>>> import numpy as np
>>> from numpy import linalg as LA
>>> np.set_printoptions(precision=1, suppress=True, linewidth=160, floatmode="fixed")
>>> X = np.loadtxt("x.csv", delimiter=",")
>>> print(X)
[[ 0.4 -1.8 -1.2  0.3  1.5 -1.5  0.3  1.5  0.1]
 [-0.3 -1.3 -0.1 -0.6 -1.3 -3.0 -1.7 -0.9  1.2]
 [ 0.5 -2.0 -1.3 -0.8  1.7 -0.7 -2.4  0.4  0.7]
 [ 0.3  0.2  0.1  0.6  1.4  1.4  1.3 -0.1 -0.4]
 [ 0.3  0.2  1.0 -0.3 -0.7  0.6  0.1 -0.8  0.6]
 [-1.2  2.2  1.2  0.3 -2.0  2.2  1.1  1.2  0.0]
 [ 0.4  1.0  1.8 -0.6 -0.4  3.6  1.0 -0.8 -0.2]
 [ 0.7  1.1 -0.1  1.1 -1.0  0.6  0.2  0.5  0.9]
 [-1.0  0.8 -0.7  0.8  1.0  2.1  0.3  0.7 -0.5]
 [-0.2  0.4 -0.7  0.0  1.3  0.7  1.0  1.2 -0.2]
 [ 1.2 -0.7  0.8 -1.0  0.4  2.1 -1.8 -1.9  0.1]
 [-0.5 -0.9 -0.9  0.1  2.1 -3.2  0.2  0.4 -1.0]
 [ 1.0 -1.9 -0.5 -2.2 -1.4 -2.1 -3.9 -0.7  0.9]
 [-1.3  1.2  0.7 -0.8 -1.8  2.6 -0.7  0.4 -0.3]]
>>> hat = X @ LA.solve(X.T @ X, X.T)
>>> np.round(LA.eigvalsh(hat), 1) + 0
array([0.0, 0.0, 0.0, 0.0, 0.0, 1.0, 1.0, 1.0, 1.0, 1.0, 1.0, 1.0, 1.0, 1.0])
>>> hat @ X[:, 7]
array([ 1.5, -0.9,  0.4, -0.1, -0.8,  1.2, -0.8,  0.5,  0.7,  1.2, -1.9,  0.4, -0.7,  0.4])
>>> A2 = np.c_[X[:, :3] @ np.array([[-4, -5, 4], [4, 0, 5], [-4, 2, -2]]), np.array([0, -3, 2, 0, -2, -1, 3, -3, 1, -2, 1, 3, 2, 2])]
>>> A2
array([[ -4.0,  -4.4,  -5.0,   0.0],
       [ -3.6,   1.3,  -7.5,  -3.0],
       [ -4.8,  -5.1,  -5.4,   2.0],
       [ -0.8,  -1.3,   2.0,   0.0],
       [ -4.4,   0.5,   0.2,  -2.0],
       [  8.8,   8.4,   3.8,  -1.0],
       [ -4.8,   1.6,   3.0,   3.0],
       [  2.0,  -3.7,   8.5,  -3.0],
       [ 10.0,   3.6,   1.4,   1.0],
       [  5.2,  -0.4,   2.6,  -2.0],
       [-10.8,  -4.4,  -0.3,   1.0],
       [  2.0,   0.7,  -4.7,   3.0],
       [ -9.6,  -6.0,  -4.5,   2.0],
       [  7.2,   7.9,  -0.6,   2.0]])
>>> LA.matrix_rank(np.c_[X, A2])
np.int64(10)
>>> LA.matrix_rank(A2)
np.int64(4)
>>> hat = A2 @ LA.solve(A2.T @ A2, A2.T)
>>> print(np.round(np.diag(hat), 1) + 0)
[0.2 0.6 0.2 0.0 0.2 0.3 0.5 0.5 0.3 0.2 0.3 0.3 0.2 0.3]
>>> np.allclose(hat @ hat, hat)
True
>>> W0 = np.loadtxt("layer10.csv", delimiter=",")
>>> W0
array([[ 1.0,  0.0,  0.0,  0.0,  0.0,  0.0,  0.0,  0.0,  0.0,  0.0,  0.0],
       [ 1.0,  1.0,  0.0,  0.0,  0.0,  0.0,  0.0,  0.0,  0.0,  0.0,  0.0],
       [-3.0,  2.0,  1.0,  0.0,  0.0,  0.0,  0.0,  0.0,  0.0,  0.0,  0.0],
       [-1.0, -3.0, -1.0,  1.0,  0.0,  0.0,  0.0,  0.0,  0.0,  0.0,  0.0],
       [-1.0,  2.0, -1.0,  3.0,  1.0,  0.0,  0.0,  0.0,  0.0,  0.0,  0.0],
       [ 2.0,  1.0, -1.0,  1.0, -2.0,  1.0,  0.0,  0.0,  0.0,  0.0,  0.0],
       [-2.0,  2.0, -1.0,  3.0, -2.0,  0.0,  1.0,  0.0,  0.0,  0.0,  0.0],
       [ 3.0, -1.0, -3.0,  3.0,  0.0, -1.0,  3.0,  1.0,  0.0,  0.0,  0.0],
       [-1.0,  1.0,  1.0, -2.0, -2.0,  3.0,  0.0, -2.0,  1.0,  0.0,  0.0],
       [ 0.0,  2.0,  1.0,  0.0, -2.0,  0.0, -1.0, -1.0,  3.0,  1.0,  0.0],
       [-3.0,  1.0, -3.0,  2.0, -3.0,  2.0,  3.0, -2.0,  2.0, -3.0,  1.0]])
>>> rng = np.random.default_rng(644)
>>> A2 = W0 + rng.integers(-2, 3, (11, 10)) @ rng.integers(-2, 3, (10, 11))
>>> A2
array([[  8.0,  -4.0,   7.0,  -7.0,   3.0,   1.0,   2.0,   9.0,  -1.0,   2.0,   3.0],
       [ 14.0,   0.0,  -1.0,  -2.0,  -7.0,  10.0,   9.0,   2.0,  16.0,   5.0,  -6.0],
       [  9.0,   5.0,   3.0,  -4.0,   2.0,   4.0,  -9.0,   5.0,   5.0,  -2.0,   6.0],
       [ -8.0,   5.0,   7.0,   9.0,  -2.0,   1.0,  -2.0, -10.0,  -1.0,  -2.0, -11.0],
       [  0.0,   1.0,  -8.0,  10.0,   5.0,   8.0,  11.0,  -4.0,   9.0,   8.0,   2.0],
       [  8.0,  10.0,   1.0,   6.0,   5.0,   8.0,  -2.0,   1.0,   8.0,   5.0,  -6.0],
       [ -3.0,  -4.0,   1.0,  -1.0,  -6.0,   1.0,   3.0,   0.0,  -6.0,   2.0,  -3.0],
       [  0.0,  -5.0,  -9.0,   3.0,   0.0,  -7.0,   2.0,  -8.0,  -2.0,  -1.0,  14.0],
       [ -5.0,  -6.0,  -5.0,  -6.0,   3.0,   0.0,  -7.0,   6.0,  -9.0,  -9.0,   0.0],
       [ -4.0,   3.0,  -3.0,   3.0,  -5.0,   4.0,   3.0,   0.0,   5.0,   1.0, -12.0],
       [-14.0,  12.0,  -1.0,  10.0,  15.0, -12.0,  -3.0, -10.0,  -4.0,   0.0,   9.0]])
>>> np.round(LA.svd(A2 - W0, compute_uv=False), 1) + 0
array([43.9, 33.5, 27.0, 24.2, 16.4, 14.0,  6.9,  4.3,  3.4,  0.6,  0.0])
